In [1]: import numpy as np

In [2]: from numpy import linalg as LA

In [3]: np.set_printoptions(precision=2, suppress=True, linewidth=100)

In [4]: def rnd(a):
   ...:     return np.round(a, 2) + 0
   ...: 

In [5]: W0 = np.load("case19.npy")

In [6]: rnd(W0)
Out[6]: 
array([[0.67, 0.  , 0.  , 0.  , 0.  , 0.  , 0.  , 0.33, 0.  , 0.  , 0.  , 0.  , 0.  ],
       [0.  , 0.33, 0.  , 0.  , 0.33, 0.  , 0.  , 0.  , 0.  , 0.  , 0.  , 0.  , 0.33],
       [0.14, 0.  , 0.14, 0.  , 0.  , 0.14, 0.14, 0.14, 0.  , 0.  , 0.14, 0.  , 0.14],
       [0.  , 0.  , 0.  , 0.67, 0.33, 0.  , 0.  , 0.  , 0.  , 0.  , 0.  , 0.  , 0.  ],
       [0.  , 0.  , 0.  , 0.12, 0.12, 0.12, 0.12, 0.  , 0.12, 0.12, 0.12, 0.  , 0.12],
       [0.  , 0.2 , 0.  , 0.  , 0.  , 0.4 , 0.  , 0.2 , 0.  , 0.  , 0.  , 0.  , 0.2 ],
       [0.  , 0.  , 0.  , 0.  , 0.  , 0.25, 0.25, 0.  , 0.  , 0.25, 0.25, 0.  , 0.  ],
       [0.  , 0.  , 0.  , 0.  , 0.14, 0.  , 0.  , 0.14, 0.14, 0.14, 0.14, 0.14, 0.14],
       [0.  , 0.  , 0.  , 0.  , 0.  , 0.  , 0.  , 0.2 , 0.4 , 0.2 , 0.  , 0.  , 0.2 ],
       [0.  , 0.  , 0.  , 0.  , 0.  , 0.  , 0.  , 0.  , 0.33, 0.33, 0.  , 0.33, 0.  ],
       [0.  , 0.2 , 0.  , 0.2 , 0.  , 0.  , 0.  , 0.  , 0.2 , 0.  , 0.2 , 0.  , 0.2 ],
       [0.  , 0.  , 0.14, 0.14, 0.  , 0.14, 0.  , 0.  , 0.  , 0.14, 0.  , 0.29, 0.14],
       [0.  , 0.  , 0.14, 0.  , 0.14, 0.  , 0.  , 0.14, 0.  , 0.  , 0.14, 0.14, 0.29]])

In [7]: rk = LA.matrix_rank(W0)

In [8]: rk
Out[8]: np.int64(12)

In [9]: null = LA.svd(W0)[2][rk:].T

In [10]: [int(LA.matrix_rank(np.delete(W0, i, axis=0))) for i in range(13)]
Out[10]: [12, 12, 12, 12, 11, 12, 12, 12, 11, 12, 11, 12, 12]

In [11]: rnd(null[:, 0] / null[np.abs(null[:, 0]).round(6).argmax(), 0])
Out[11]: array([-0.17,  0.  , -0.83,  0.17, -0.33, -0.33,  1.  ,  0.33, -0.17, -0.33, -0.33,  0.5 ,  0.33])

In [12]: null.shape
Out[12]: (13, 1)

In [13]: U, sig, vt = LA.svd(W0)

In [14]: np.argmax(sig[:-1] / (sig[1:] + 1e-6)) + 1
Out[14]: np.int64(12)

In [15]: rnd(sig)
Out[15]: array([1.06, 0.8 , 0.74, 0.64, 0.56, 0.42, 0.38, 0.32, 0.27, 0.16, 0.07, 0.07, 0.  ])

In [16]: B = U[:, :12] @ np.diag(sig[:12]) @ vt[:12]

In [17]: print(LA.matrix_rank(B))
12

In [18]: rnd(LA.norm(W0 - B, 2)), rnd(sig[12])
Out[18]: (np.float64(0.0), np.float64(0.0))

In [19]: LA.matrix_rank(W0, rtol=0.05)
Out[19]: np.int64(12)

In [20]: rnd(np.abs(W0 - B).max())
Out[20]: np.float64(0.0)

In [21]: np.unique(W0.round(6), axis=0).shape
Out[21]: (13, 13)

In [22]: LA.lstsq(W0[:-1].T, W0[-1])[2]
Out[22]: np.int32(12)

In [23]: np.allclose(W0[:-1].T @ LA.lstsq(W0[:-1].T, W0[-1])[0], W0[-1])
Out[23]: True

In [24]: print(np.abs(np.diag(LA.qr(W0)[1])) > 1e-9)
[ True  True  True  True  True  True  True  True  True  True  True  True False]

In [25]: LA.matrix_rank(W0, rtol=0.1)
Out[25]: np.int64(10)

In [26]: print(rnd(LA.norm(W0, 2) / LA.norm(W0)))
0.56

In [27]: LA.cond(W0) > 100
Out[27]: np.True_

In [28]: K = np.load("x.npy")

In [29]: print(K)
[[0 0 0 0 0 0 5 0 0]
 [0 2 0 0 0 0 0 0 0]
 [4 0 0 0 0 0 0 0 0]
 [0 0 0 0 0 0 0 4 0]
 [0 0 4 0 0 0 0 0 0]
 [0 0 0 0 0 7 0 0 0]
 [0 0 0 0 1 0 0 0 0]
 [0 0 0 8 0 0 0 0 0]
 [0 0 0 0 0 0 0 0 7]]

In [30]: x = np.array([-1, 1, -4, 9, 0, 7, 0, -9, -2])

In [31]: h1 = np.maximum(K @ x, 0)

In [32]: np.maximum(K @ (3 * x), 0)
Out[32]: array([  0,   6,   0,   0,   0, 147,   0, 216,   0])

In [33]: np.flatnonzero(h1 > 1e-9)
Out[33]: array([1, 5, 7])

In [34]: print(h1)
[ 0  2  0  0  0 49  0 72  0]

In [35]: print(K.T @ h1)
[  0   4   0 576   0 343   0   0   0]

In [36]: K * (h1 > 1e-9)[:, None]
Out[36]: 
array([[0, 0, 0, 0, 0, 0, 0, 0, 0],
       [0, 2, 0, 0, 0, 0, 0, 0, 0],
       [0, 0, 0, 0, 0, 0, 0, 0, 0],
       [0, 0, 0, 0, 0, 0, 0, 0, 0],
       [0, 0, 0, 0, 0, 0, 0, 0, 0],
       [0, 0, 0, 0, 0, 7, 0, 0, 0],
       [0, 0, 0, 0, 0, 0, 0, 0, 0],
       [0, 0, 0, 8, 0, 0, 0, 0, 0],
       [0, 0, 0, 0, 0, 0, 0, 0, 0]])

In [37]: mat = np.abs(np.array([[1, 0, 0, 5, 3, 2],
    ...:     [1, 3, 4, 5, 2, 0],
    ...:     [0, 5, 1, 2, 3, 3],
    ...:     [2, 2, 3, 3, 2, 4],
    ...:     [0, 2, 2, 4, 2, 1],
    ...:     [0, 5, 1, 4, 2, 2]])) + np.eye(6)

In [38]: mat = mat / mat.sum(axis=1, keepdims=True)

In [39]: rnd(mat)
Out[39]: 
array([[0.17, 0.  , 0.  , 0.42, 0.25, 0.17],
       [0.06, 0.25, 0.25, 0.31, 0.12, 0.  ],
       [0.  , 0.33, 0.13, 0.13, 0.2 , 0.2 ],
       [0.12, 0.12, 0.18, 0.24, 0.12, 0.24],
       [0.  , 0.17, 0.17, 0.33, 0.25, 0.08],
       [0.  , 0.33, 0.07, 0.27, 0.13, 0.2 ]])

In [40]: B = mat / np.sqrt((mat ** 2).mean(axis=1, keepdims=True))

In [41]: LA.matrix_rank(B) == LA.matrix_rank(mat)
Out[41]: np.True_

In [42]: print(rnd(mat - mat.mean(axis=1, keepdims=True)))
[[ 0.   -0.17 -0.17  0.25  0.08  0.  ]
 [-0.1   0.08  0.08  0.15 -0.04 -0.17]
 [-0.17  0.17 -0.03 -0.03  0.03  0.03]
 [-0.05 -0.05  0.01  0.07 -0.05  0.07]
 [-0.17  0.    0.    0.17  0.08 -0.08]
 [-0.17  0.17 -0.1   0.1  -0.03  0.03]]

In [43]: rng = np.random.default_rng(79978)

In [44]: z = rng.permutation(6)

In [45]: print(z)
[4 2 0 1 3 5]

In [46]: B = mat[z][:, z]

In [47]: print(rnd(np.trace(B)))
1.24

In [48]: np.allclose(B, mat)
Out[48]: False

In [49]: rnd(B)
Out[49]: 
array([[0.25, 0.17, 0.  , 0.17, 0.33, 0.08],
       [0.2 , 0.13, 0.  , 0.33, 0.13, 0.2 ],
       [0.25, 0.  , 0.17, 0.  , 0.42, 0.17],
       [0.12, 0.25, 0.06, 0.25, 0.31, 0.  ],
       [0.12, 0.18, 0.12, 0.12, 0.24, 0.24],
       [0.13, 0.07, 0.  , 0.33, 0.27, 0.2 ]])

In [50]: print(rnd(np.diag(B)))
[0.25 0.13 0.17 0.25 0.24 0.2 ]
